$ python3 -q
>>> import numpy as np
>>> import numpy.linalg as la
>>> np.set_printoptions(precision=2, suppress=True, linewidth=120)
>>> J = np.loadtxt("run10.csv", delimiter=",")
>>> J
array([[0., 3., 3., 3., 0., 2., 3., 2., 0.],
       [0., 0., 0., 0., 1., 0., 2., 1., 1.],
       [0., 0., 0., 2., 0., 1., 0., 2., 3.],
       [0., 0., 0., 0., 1., 3., 3., 2., 0.],
       [0., 0., 0., 0., 0., 0., 2., 2., 2.],
       [0., 0., 0., 0., 0., 0., 1., 1., 0.],
       [0., 0., 0., 0., 0., 0., 0., 3., 3.],
       [0., 0., 0., 0., 0., 0., 0., 0., 0.],
       [0., 0., 0., 0., 0., 0., 0., 0., 0.]])
>>> J.inv()
Traceback (most recent call last):
  File "<python-input-5>", line 1, in <module>
    J.inv()
    ^^^^^
AttributeError: 'numpy.ndarray' object has no attribute 'inv'
>>> (J - J.T) / 2
array([[ 0. ,  1.5,  1.5,  1.5,  0. ,  1. ,  1.5,  1. ,  0. ],
       [-1.5,  0. ,  0. ,  0. ,  0.5,  0. ,  1. ,  0.5,  0.5],
       [-1.5,  0. ,  0. ,  1. ,  0. ,  0.5,  0. ,  1. ,  1.5],
       [-1.5,  0. , -1. ,  0. ,  0.5,  1.5,  1.5,  1. ,  0. ],
       [ 0. , -0.5,  0. , -0.5,  0. ,  0. ,  1. ,  1. ,  1. ],
       [-1. ,  0. , -0.5, -1.5,  0. ,  0. ,  0.5,  0.5,  0. ],
       [-1.5, -1. ,  0. , -1.5, -1. , -0.5,  0. ,  1.5,  1.5],
       [-1. , -0.5, -1. , -1. , -1. , -0.5, -1.5,  0. ,  0. ],
       [ 0. , -0.5, -1.5,  0. , -1. ,  0. , -1.5,  0. ,  0. ]])
>>> np.round(la.det(J), 2)
np.float64(0.0)
>>> np.allclose(J @ J.T, J.T @ J)
False
>>> la.determinant(J)
Traceback (most recent call last):
  File "<python-input-9>", line 1, in <module>
    la.determinant(J)
    ^^^^^^^^^^^^^^
AttributeError: module 'numpy.linalg' has no attribute 'determinant'
>>> Uu, s, Vh = la.svd(J)
>>> evecs = Vh[:(s > 1e-8).sum()]
>>> rng = np.random.default_rng(3497)
>>> x = J[5] + 3 * J[8] + rng.integers(2) * np.eye(9)[0]
>>> x
array([0., 0., 0., 0., 0., 0., 1., 1., 0.])
>>> np.diag(evecs.T @ evecs)
array([0. , 0.5, 0.5, 1. , 1. , 1. , 1. , 1. , 1. ])
>>> round(la.norm(x - evecs.T @ evecs @ x), 2)
np.float64(0.0)
>>> np.round(evecs.T @ evecs, 2) + 0
array([[0. , 0. , 0. , 0. , 0. , 0. , 0. , 0. , 0. ],
       [0. , 0.5, 0.5, 0. , 0. , 0. , 0. , 0. , 0. ],
       [0. , 0.5, 0.5, 0. , 0. , 0. , 0. , 0. , 0. ],
       [0. , 0. , 0. , 1. , 0. , 0. , 0. , 0. , 0. ],
       [0. , 0. , 0. , 0. , 1. , 0. , 0. , 0. , 0. ],
       [0. , 0. , 0. , 0. , 0. , 1. , 0. , 0. , 0. ],
       [0. , 0. , 0. , 0. , 0. , 0. , 1. , 0. , 0. ],
       [0. , 0. , 0. , 0. , 0. , 0. , 0. , 1. , 0. ],
       [0. , 0. , 0. , 0. , 0. , 0. , 0. , 0. , 1. ]])
>>> np.allclose(evecs.T @ evecs @ x, x)
True
>>> la.matrix_rank(np.vstack([J, x]))
np.int64(7)
>>> F = np.load("block14.npy")
>>> F
array([[-2, -3,  0,  0,  0,  0],
       [ 1,  1,  0,  0,  0,  0],
       [-3, -2,  0,  0,  0,  0],
       [ 0,  0, -2, -3,  0,  0],
       [ 0,  0,  1,  1,  0,  0],
       [ 0,  0, -3, -2,  0,  0],
       [ 0,  0,  0,  0, -2, -3],
       [ 0,  0,  0,  0,  1,  1],
       [ 0,  0,  0,  0, -3, -2]])
>>> A2 = F / np.sqrt((F ** 2).mean(axis=1, keepdims=True))
>>> la.matrix_rank(A2) == la.matrix_rank(F)
np.True_
>>> A2 = F / la.norm(F, axis=1)
Traceback (most recent call last):
  File "<python-input-24>", line 1, in <module>
    A2 = F / la.norm(F, axis=1)
         ~~^~~~~~~~~~~~~~~~~~~~
ValueError: operands could not be broadcast together with shapes (9,6) (9,) 
>>> A2 = F / la.norm(F, axis=1, keepdims=True)
>>> C2 = A2 @ A2.T
>>> la.norm(A2, axis=1)
array([1., 1., 1., 1., 1., 1., 1., 1., 1.])
>>> (C2 - 2 * np.eye(9)).round(6).argmax(axis=1)
array([2, 3, 0, 5, 0, 3, 8, 0, 6])
>>> np.degrees(np.arccos(np.clip(C2[5, 0], -1, 1)))
np.float64(90.0)
>>> proj = F @ la.solve(F.T @ F, F.T)
>>> np.allclose(proj @ proj, proj)
True
>>> round(float(np.trace(proj)), 2)
6.0
>>> np.diag(proj)
array([0.96, 0.07, 0.96, 0.96, 0.07, 0.96, 0.96, 0.07, 0.96])
>>> K = np.load("arr.npy")
>>> K
array([[0., 1., 1., 1., 1., 1., 1., 1., 1., 1., 1., 1., 1., 1.],
       [1., 0., 1., 1., 1., 1., 1., 1., 1., 1., 1., 1., 1., 1.],
       [1., 1., 0., 1., 1., 1., 1., 1., 1., 1., 1., 1., 1., 1.],
       [1., 1., 1., 0., 1., 1., 1., 1., 1., 1., 1., 1., 1., 1.],
       [1., 1., 1., 1., 0., 1., 1., 1., 1., 1., 1., 1., 1., 1.],
       [1., 1., 1., 1., 1., 0., 1., 1., 1., 1., 1., 1., 1., 1.],
       [1., 1., 1., 1., 1., 1., 0., 1., 1., 1., 1., 1., 1., 1.],
       [1., 1., 1., 1., 1., 1., 1., 0., 1., 1., 1., 1., 1., 1.],
       [1., 1., 1., 1., 1., 1., 1., 1., 0., 1., 1., 1., 1., 1.],
       [1., 1., 1., 1., 1., 1., 1., 1., 1., 0., 1., 1., 1., 1.],
       [1., 1., 1., 1., 1., 1., 1., 1., 1., 1., 0., 1., 1., 1.],
       [1., 1., 1., 1., 1., 1., 1., 1., 1., 1., 1., 0., 1., 1.],
       [1., 1., 1., 1., 1., 1., 1., 1., 1., 1., 1., 1., 0., 1.],
       [1., 1., 1., 1., 1., 1., 1., 1., 1., 1., 1., 1., 1., 0.]])
>>> W = np.array([[2, 4, 1, 6],
...     [1, 0, 4, 2],
...     [3, 1, 7, 7],
...     [9, 7, 1, 0],
...     [2, 6, 5, 6],
...     [2, 8, 8, 0],
...     [2, 1, 2, 9],
...     [4, 4, 7, 4],
...     [4, 0, 0, 7],
...     [1, 7, 8, 6],
...     [2, 5, 9, 7],
...     [3, 0, 1, 8],
...     [8, 3, 7, 3],
...     [0, 7, 7, 7]])
>>> beta = np.array([0, 3, 1, 0])
>>> H = np.maximum(K @ W + beta, 0)
>>> (H > 0).astype(int)
array([[1, 1, 1, 1],
       [1, 1, 1, 1],
       [1, 1, 1, 1],
       [1, 1, 1, 1],
       [1, 1, 1, 1],
       [1, 1, 1, 1],
       [1, 1, 1, 1],
       [1, 1, 1, 1],
       [1, 1, 1, 1],
       [1, 1, 1, 1],
       [1, 1, 1, 1],
       [1, 1, 1, 1],
       [1, 1, 1, 1],
       [1, 1, 1, 1]])
>>> (H > 0).mean(axis=0)
array([1., 1., 1., 1.])
>>> la.matrix_rank(H)
np.int64(4)
>>> basis = np.array([[4, 6, 2], [8, -6, 4], [1, 0, -1], [-6, 4, -8]])
>>> W @ basis
array([[  5,  12, -29],
       [ -4,  14, -18],
       [-15,  40, -53],
       [ 93,  12,  45],
       [ 25,   0, -25],
       [ 80, -36,  28],
       [-36,  42, -66],
       [ 31,  16, -15],
       [-26,  52, -48],
       [ 32, -12, -26],
       [ 15,  10, -41],
       [-35,  50, -59],
       [ 45,  42,  -3],
       [ 21, -14, -35]])
>>> Uu, s, Vh = la.svd(K)
>>> np.argmax(s[:-1] / (s[1:] + 1e-6)) + 1
np.int64(1)
>>> A2 = Uu[:, :1] @ np.diag(s[:1]) @ Vh[:1]
>>> np.round(la.norm(K - A2, 2), 2), round(s[1], 2)
(np.float64(1.0), np.float64(1.0))
>>> round(la.norm(K - A2) / la.norm(K), 2)
np.float64(0.27)
>>> x = np.array([0, -3, -1, 3, 3, 1, 1, -2, -2, -2, 0, -1, 3, 3])
>>> y = K @ x
>>> y
array([3., 6., 4., 0., 0., 2., 2., 5., 5., 5., 3., 4., 0., 0.])
>>> np.round(la.solve(K, 2 * y), 2) + 0
array([ 0., -6., -2.,  6.,  6.,  2.,  2., -4., -4., -4.,  0., -2.,  6.,  6.])
>>> np.round(la.solve(K.T, K[9]), 2) + 0
array([0., 0., 0., 0., 0., 0., 0., 0., 0., 1., 0., 0., 0., 0.])
>>> np.round(la.solve(K, K[:, 10]), 2) + 0
array([0., 0., 0., 0., 0., 0., 0., 0., 0., 0., 1., 0., 0., 0.])
>>> f = np.array([-4, 2])
>>> np.cross(K[2, :3], K[8, :3])
array([ 1., -1.,  0.])
>>> np.convolve(K[2], f)
array([-4., -2.,  2., -4., -2., -2., -2., -2., -2., -2., -2., -2., -2., -2.,  2.])
>>> np.polyval(f, K[2])
array([-2., -2.,  2., -2., -2., -2., -2., -2., -2., -2., -2., -2., -2., -2.])
>>> feats = np.loadtxt("x.csv", delimiter=",")
>>> feats
array([[-9.,  2.,  1.,  3.,  0.,  1.,  0.,  0.,  3.,  3.,  0.,  3.,  2.],
       [ 1., -7.,  3.,  0.,  3.,  3.,  3.,  2.,  3.,  3.,  1.,  1.,  0.],
       [ 1.,  1., -5.,  2.,  0.,  1.,  3.,  0.,  0.,  0.,  0.,  0.,  0.],
       [ 2.,  3.,  0., 15.,  0.,  0.,  0.,  0.,  0.,  0.,  2.,  2.,  3.],
       [ 0.,  0.,  3.,  3., 13.,  0.,  3.,  1.,  0.,  3.,  3.,  0.,  2.],
       [ 3.,  3.,  0.,  1.,  2., 17.,  1.,  1.,  2.,  1.,  0.,  0.,  3.],
       [ 3.,  3.,  0.,  1.,  3.,  1., 17.,  0.,  3.,  2.,  0.,  2.,  1.],
       [ 1.,  2.,  1.,  3.,  0.,  3.,  1., -8.,  0.,  2.,  3.,  2.,  1.],
       [ 1.,  3.,  2.,  1.,  1.,  0.,  3.,  2.,  1.,  0.,  0.,  1.,  2.],
       [ 0.,  2.,  3.,  0.,  2.,  2.,  1.,  2.,  1., 13.,  2.,  0.,  2.],
       [ 0.,  1.,  3.,  1.,  1.,  0.,  1.,  3.,  0.,  2., -5.,  3.,  2.],
       [ 1.,  2.,  3.,  3.,  0.,  0.,  3.,  2.,  0.,  2.,  1., -3.,  2.],
       [ 0.,  1.,  1.,  2.,  3.,  2.,  0.,  1.,  1.,  1.,  1.,  2., 16.]])
>>> round(float(np.abs(la.eigvals(feats)).max()), 2)
26.16
>>> feats.inv()
Traceback (most recent call last):
  File "<python-input-62>", line 1, in <module>
    feats.inv()
    ^^^^^^^^^
AttributeError: 'numpy.ndarray' object has no attribute 'inv'
>>> np.trace(feats)
np.float64(55.0)
>>> np.sort(np.abs(la.eigvals(feats)))
array([ 0.28,  1.43,  4.58,  5.65,  8.65,  9.9 ,  9.9 , 11.48, 11.48, 12.84, 15.72, 17.17, 26.16])
>>> z = rng.permutation(13)
>>> z
array([ 5,  9,  2,  8,  1, 12,  0,  6, 11, 10,  4,  7,  3])
>>> A2 = feats[z][:, z]
>>> np.diag(A2)
array([17., 13., -5.,  1., -7., 16., -9., 17., -3., -5., 13., -8., 15.])
>>> A2 = la.inv(feats)
>>> round(la.cond(feats), 2)
np.float64(249.89)
>>> np.allclose(A2, feats.T)
False
>>> x = np.array([-2, 6, -9, -2, 0, -4])
>>> y = F @ x
>>> np.round(la.pinv(F) @ F, 2) + 0
array([[1., 0., 0., 0., 0., 0.],
       [0., 1., 0., 0., 0., 0.],
       [0., 0., 1., 0., 0., 0.],
       [0., 0., 0., 1., 0., 0.],
       [0., 0., 0., 0., 1., 0.],
       [0., 0., 0., 0., 0., 1.]])
>>> y
array([-14,   4,  -6,  24, -11,  31,  12,  -4,   8])
>>> y = y + 0.05 * rng.normal(size=9)
>>> y
array([-13.94,   4.01,  -5.99,  24.07, -10.98,  31.  ,  12.07,  -3.98,   7.99])
>>> beta, *_ = la.lstsq(F, y)
>>> np.round(F.T @ (y - F @ beta), 2) + 0
array([0., 0., 0., 0., 0., 0.])
>>> round(float(la.norm(y - F @ beta)), 2)
0.05
>>> beta.round()
array([-2.,  6., -9., -2.,  0., -4.])
>>> z = rng.permutation(13)
>>> A2 = feats[:, z] * rng.choice([-1, 1], 13)
>>> A2
array([[  9.,  -2.,   3.,  -0.,   0.,   3.,   1.,   2.,  -0.,  -3.,   0.,   1.,   3.],
       [ -1.,   7.,   3.,  -3.,   2.,   3.,   3.,   0.,  -3.,  -0.,   1.,   3.,   1.],
       [ -1.,  -1.,   0.,  -0.,   0.,   0.,  -5.,   0.,  -3.,  -2.,   0.,   1.,   0.],
       [ -2.,  -3.,   0.,  -0.,   0.,   0.,   0.,   3.,  -0., -15.,   2.,   0.,   2.],
       [ -0.,  -0.,   0., -13.,   1.,   3.,   3.,   2.,  -3.,  -3.,   3.,   0.,   0.],
       [ -3.,  -3.,   2.,  -2.,   1.,   1.,   0.,   3.,  -1.,  -1.,   0.,  17.,   0.],
       [ -3.,  -3.,   3.,  -3.,   0.,   2.,   0.,   1., -17.,  -1.,   0.,   1.,   2.],
       [ -1.,  -2.,   0.,  -0.,  -8.,   2.,   1.,   1.,  -1.,  -3.,   3.,   3.,   2.],
       [ -1.,  -3.,   1.,  -1.,   2.,   0.,   2.,   2.,  -3.,  -1.,   0.,   0.,   1.],
       [ -0.,  -2.,   1.,  -2.,   2.,  13.,   3.,   2.,  -1.,  -0.,   2.,   2.,   0.],
       [ -0.,  -1.,   0.,  -1.,   3.,   2.,   3.,   2.,  -1.,  -1.,  -5.,   0.,   3.],
       [ -1.,  -2.,   0.,  -0.,   2.,   2.,   3.,   2.,  -3.,  -3.,   1.,   0.,  -3.],
       [ -0.,  -1.,   1.,  -3.,   1.,   1.,   1.,  16.,  -0.,  -2.,   1.,   2.,   2.]])
>>> Uu, _, Vh = la.svd(feats.T @ A2)
>>> z
array([ 0,  1,  8,  4,  7,  9,  2, 12,  6,  3, 10,  5, 11])
